In [1]: import numpy as np

In [2]: np.set_printoptions(precision=1, suppress=True, linewidth=140)

In [3]: arr = np.cumsum(np.array([[7, 9, 4],
   ...:     [4, 7, 2],
   ...:     [1, 5, 3],
   ...:     [2, 8, 6],
   ...:     [2, 0, 3],
   ...:     [2, 6, 6],
   ...:     [3, 7, 1],
   ...:     [1, 5, 3],
   ...:     [7, 1, 8],
   ...:     [2, 2, 0],
   ...:     [8, 4, 9],
   ...:     [2, 4, 4],
   ...:     [0, 0, 2],
   ...:     [6, 9, 9],
   ...:     [2, 3, 9],
   ...:     [5, 5, 5],
   ...:     [4, 3, 0],
   ...:     [2, 9, 0],
   ...:     [1, 5, 1],
   ...:     [2, 4, 2],
   ...:     [7, 5, 5],
   ...:     [0, 6, 8],
   ...:     [0, 3, 2],
   ...:     [7, 4, 3],
   ...:     [4, 4, 0]]), axis=0)

In [4]: arr
Out[4]: 
array([[  7,   9,   4],
       [ 11,  16,   6],
       [ 12,  21,   9],
       [ 14,  29,  15],
       [ 16,  29,  18],
       [ 18,  35,  24],
       [ 21,  42,  25],
       [ 22,  47,  28],
       [ 29,  48,  36],
       [ 31,  50,  36],
       [ 39,  54,  45],
       [ 41,  58,  49],
       [ 41,  58,  51],
       [ 47,  67,  60],
       [ 49,  70,  69],
       [ 54,  75,  74],
       [ 58,  78,  74],
       [ 60,  87,  74],
       [ 61,  92,  75],
       [ 63,  96,  77],
       [ 70, 101,  82],
       [ 70, 107,  90],
       [ 70, 110,  92],
       [ 77, 114,  95],
       [ 81, 118,  95]])

In [5]: P = arr @ np.linalg.solve(arr.T @ arr, arr.T)

In [6]: np.round(np.linalg.eigvalsh(P), 1) + 0
Out[6]: array([0., 0., 0., 0., 0., 0., 0., 0., 0., 0., 0., 0., 0., 0., 0., 0., 0., 0., 0., 0., 0., 0., 1., 1., 1.])

In [7]: P @ arr[:, 1]
Out[7]: 
array([  9.,  16.,  21.,  29.,  29.,  35.,  42.,  47.,  48.,  50.,  54.,  58.,  58.,  67.,  70.,  75.,  78.,  87.,  92.,  96., 101., 107.,
       110., 114., 118.])

In [8]: print(round(np.trace(P), 1))
3.0

In [9]: np.allclose(P @ P, P)
Out[9]: True

In [10]: F = np.load("dump.npy")

In [11]: F
Out[11]: 
array([[-2,  2, -1,  2,  2, -2, -2],
       [ 2, -2,  1, -2, -2,  2,  2],
       [-2,  2, -1,  2,  2, -2, -2],
       [ 6, -6,  3, -6, -6,  6,  6],
       [-2,  2, -1,  2,  2, -2, -2],
       [ 6, -6,  3, -6, -6,  6,  6],
       [ 2, -2,  1, -2, -2,  2,  2]])

In [12]: left, sv, VT = np.linalg.svd(F)

In [13]: sv.round(1) + 0
Out[13]: array([24.,  0.,  0.,  0.,  0.,  0.,  0.])

In [14]: other = left[:, :1] @ np.diag(sv[:1]) @ VT[:1]

In [15]: np.linalg.matrix_rank(other)
Out[15]: np.int64(1)

In [16]: np.linalg.matrix_rank(F, rtol=0.05)
Out[16]: np.int64(1)

In [17]: print(other)
[[-2.  2. -1.  2.  2. -2. -2.]
 [ 2. -2.  1. -2. -2.  2.  2.]
 [-2.  2. -1.  2.  2. -2. -2.]
 [ 6. -6.  3. -6. -6.  6.  6.]
 [-2.  2. -1.  2.  2. -2. -2.]
 [ 6. -6.  3. -6. -6.  6.  6.]
 [ 2. -2.  1. -2. -2.  2.  2.]]

In [18]: round(np.linalg.norm(F - other, 2), 1), np.round(sv[1], 1)
Out[18]: (np.float64(0.0), np.float64(0.0))

In [19]: other = F[0, 0] * F[1:] - np.outer(F[1:, 0], F[0])

In [20]: other
Out[20]: 
array([[0, 0, 0, 0, 0, 0, 0],
       [0, 0, 0, 0, 0, 0, 0],
       [0, 0, 0, 0, 0, 0, 0],
       [0, 0, 0, 0, 0, 0, 0],
       [0, 0, 0, 0, 0, 0, 0],
       [0, 0, 0, 0, 0, 0, 0]])

In [21]: F[:, 0] / F[0, 0]
Out[21]: array([ 1., -1.,  1., -3.,  1., -3., -1.])

In [22]: np.linalg.cond(F) > 100
Out[22]: np.True_

In [23]: np.argsort(-np.linalg.norm(F, axis=0).round(6), kind="stable")[:3]
Out[23]: array([0, 1, 3])

In [24]: round(float(np.linalg.norm(F, 2) / np.linalg.norm(F)), 1)
Out[24]: 1.0

In [25]: np.linalg.matrix_rank(F, rtol=0.1)
Out[25]: np.int64(1)

In [26]: W0, _ = np.linalg.qr(np.array([[-0.1, -0.4, -0.3, 0.4, -0.3],
    ...:     [-0.1, 1.6, 0.5, 1.0, -0.6],
    ...:     [-1.6, -1.5, 0.8, 1.4, -2.4],
    ...:     [-0.8, -0.1, 2.0, 1.2, -1.0],
    ...:     [-0.1, 1.5, 0.2, -1.7, -0.3]]))

In [27]: W0.round(1) + 0
Out[27]: 
array([[-0.1,  0.1, -0.2,  0.2,  0.9],
       [-0.1, -0.7, -0.1,  0.7, -0.1],
       [-0.9,  0.2, -0.4,  0. , -0.2],
       [-0.4, -0.2,  0.8, -0.1,  0.2],
       [-0.1, -0.7, -0.3, -0.7,  0.2]])

In [28]: def softmax(z):
    ...:     e = np.exp(z - z.max(axis=-1, keepdims=True))
    ...:     return e / e.sum(axis=-1, keepdims=True)
    ...: 

In [29]: softmax(W0[0])
Out[29]: array([0.1, 0.2, 0.1, 0.2, 0.4])

In [30]: softmax(W0[0] + 5)
Out[30]: array([0.1, 0.2, 0.1, 0.2, 0.4])

In [31]: softmax(W0).sum(axis=1)
Out[31]: array([1., 1., 1., 1., 1.])

In [32]: scores = W0 @ W0.T / np.sqrt(5)

In [33]: np.round(softmax(scores)[0] @ W0, 1) + 0
Out[33]: array([-0.3, -0.2,  0. ,  0.1,  0.3])

In [34]: np.round(W0 @ W0.T, 1) + 0
Out[34]: 
array([[1., 0., 0., 0., 0.],
       [0., 1., 0., 0., 0.],
       [0., 0., 1., 0., 0.],
       [0., 0., 0., 1., 0.],
       [0., 0., 0., 0., 1.]])

In [35]: np.linalg.svd(W0, compute_uv=False)
Out[35]: array([1., 1., 1., 1., 1.])

In [36]: np.round(np.linalg.pinv(W0), 1) + 0
Out[36]: 
array([[-0.1, -0.1, -0.9, -0.4, -0.1],
       [ 0.1, -0.7,  0.2, -0.2, -0.7],
       [-0.2, -0.1, -0.4,  0.8, -0.3],
       [ 0.2,  0.7,  0. , -0.1, -0.7],
       [ 0.9, -0.1, -0.2,  0.2,  0.2]])

In [37]: print(np.linalg.norm(W0, axis=0))
[1. 1. 1. 1. 1.]
